$ python -q
>>> import numpy as np
>>> np.set_printoptions(precision=2, suppress=True, linewidth=120)
>>> A = np.array([[0, 1, 1], [1, 0, 1], [1, 1, 0]])
>>> f, r1 = A[1], A[0]
>>> f @ f
np.int64(2)
>>> pr = (f @ r1) / (f @ f) * f
>>> print(round(float(np.linalg.norm(f + r1) ** 2 + np.linalg.norm(f - r1) ** 2), 2))
8.0
>>> r1 - pr
array([-0.5,  1. ,  0.5])
>>> np.linalg.matrix_rank(np.outer(f, r1))
np.int64(1)
>>> (r1 - pr) @ f
np.float64(0.0)
>>> np.allclose(A @ A.T, A.T @ A)
True
>>> A @ np.ones(3)
array([2., 2., 2.])
>>> F = 4 * np.eye(2) + np.eye(2, k=1)
>>> F
array([[4., 1.],
       [0., 4.]])
>>> vec = np.array([1, 0])
>>> (F @ vec).argmax()
np.int64(0)
>>> F @ np.eye(2)[1]
array([1., 4.])
>>> F * vec
array([[4., 0.],
       [0., 0.]])
>>> np.einsum("ij,j->i", F, vec)
array([4., 0.])
>>> np.kron(np.eye(2, dtype=int), F)
array([[4., 1., 0., 0.],
       [0., 4., 0., 0.],
       [0., 0., 4., 1.],
       [0., 0., 0., 4.]])
>>> round(float(np.linalg.eigvals(F).sum().real), 2)
8.0
>>> np.round(np.linalg.det(2 * F), 2), np.round(np.linalg.det(F), 2)
(np.float64(64.0), np.float64(16.0))
>>> np.einsum("ii->", F)
np.float64(8.0)
>>> np.poly(F)
array([ 1., -8., 16.])
>>> np.einsum("ij,ji->", F, F)
np.float64(32.0)
>>> f = np.array([-5, 2])
>>> M2 = F + np.outer(f, np.eye(2)[1])
>>> M2
array([[ 4., -4.],
       [ 0.,  6.]])
>>> X = np.load("m.npy")
>>> X
array([[ 2, -3, -5,  5],
       [-1, -4,  5, -5],
       [-2,  4,  2, -2],
       [ 1,  1, -3,  3],
       [ 0,  3, -3,  3],
       [-4,  0, -4,  4]])
>>> left, s, vt = np.linalg.svd(X)
>>> np.argmax(s[:-1] / (s[1:] + 1e-6)) + 1
np.int64(3)
>>> M2 = left[:, :3] @ np.diag(s[:3]) @ vt[:3]
>>> print(np.linalg.matrix_rank(M2))
3
>>> left, s, vt = np.linalg.svd(X)
>>> V = vt[:(s > 1e-8).sum()]
>>> rng = np.random.default_rng(3998)
>>> vec = X[0] + 3 * X[5] + rng.integers(2) * np.eye(4)[1]
>>> print(vec)
[-10.  -2. -17.  17.]
>>> np.round(np.linalg.norm(vec - V.T @ V @ vec), 2)
np.float64(0.0)
>>> print(np.round(V.T @ V, 2) + 0)
[[ 1.   0.   0.   0. ]
 [ 0.   1.   0.   0. ]
 [ 0.   0.   0.5 -0.5]
 [ 0.   0.  -0.5  0.5]]
>>> np.allclose(V.T @ V @ vec, vec)
True
>>> K = np.loadtxt("case16.csv", delimiter=",")
>>> K
array([[ 0.,  0.,  0.,  2.,  0.,  0.],
       [-2.,  0.,  0.,  0.,  0.,  0.],
       [ 0.,  0.,  0.,  0.,  0.,  2.],
       [ 0.,  0.,  0.,  0., -1.,  0.],
       [ 0.,  1.,  0.,  0.,  0.,  0.],
       [ 0.,  0.,  2.,  0.,  0.,  0.]])
>>> (K != 0).astype(int)
array([[0, 0, 0, 1, 0, 0],
       [1, 0, 0, 0, 0, 0],
       [0, 0, 0, 0, 0, 1],
       [0, 0, 0, 0, 1, 0],
       [0, 1, 0, 0, 0, 0],
       [0, 0, 1, 0, 0, 0]])
>>> M = (rng.random((5, 5)) < 0.3) + np.eye(5)
>>> M /= M.sum(axis=1, keepdims=True)
>>> M
array([[0.5 , 0.  , 0.5 , 0.  , 0.  ],
       [0.  , 0.33, 0.33, 0.  , 0.33],
       [0.  , 0.  , 0.67, 0.  , 0.33],
       [0.  , 0.25, 0.  , 0.5 , 0.25],
       [0.33, 0.  , 0.  , 0.  , 0.67]])
>>> np.kron(np.eye(2, dtype=int), M)
array([[0.5 , 0.  , 0.5 , 0.  , 0.  , 0.  , 0.  , 0.  , 0.  , 0.  ],
       [0.  , 0.33, 0.33, 0.  , 0.33, 0.  , 0.  , 0.  , 0.  , 0.  ],
       [0.  , 0.  , 0.67, 0.  , 0.33, 0.  , 0.  , 0.  , 0.  , 0.  ],
       [0.  , 0.25, 0.  , 0.5 , 0.25, 0.  , 0.  , 0.  , 0.  , 0.  ],
       [0.33, 0.  , 0.  , 0.  , 0.67, 0.  , 0.  , 0.  , 0.  , 0.  ],
       [0.  , 0.  , 0.  , 0.  , 0.  , 0.5 , 0.  , 0.5 , 0.  , 0.  ],
       [0.  , 0.  , 0.  , 0.  , 0.  , 0.  , 0.33, 0.33, 0.  , 0.33],
       [0.  , 0.  , 0.  , 0.  , 0.  , 0.  , 0.  , 0.67, 0.  , 0.33],
       [0.  , 0.  , 0.  , 0.  , 0.  , 0.  , 0.25, 0.  , 0.5 , 0.25],
       [0.  , 0.  , 0.  , 0.  , 0.  , 0.33, 0.  , 0.  , 0.  , 0.67]])
>>> round(float(np.linalg.det(2 * M)), 2), round(float(np.linalg.det(M)), 2)
(1.48, 0.05)
>>> round(np.linalg.det(M.T), 2)
np.float64(0.05)
>>> round(float(np.einsum("ii->", M)), 2)
2.67
>>> round(np.linalg.eigvals(M).sum().real, 2)
np.float64(2.67)
>>> print(np.linalg.eigvals(M))
[0.5 +0.j   0.33+0.j   1.  +0.j   0.42+0.32j 0.42-0.32j]
>>> np.einsum("ij,ji->", M, M)
np.float64(1.5)
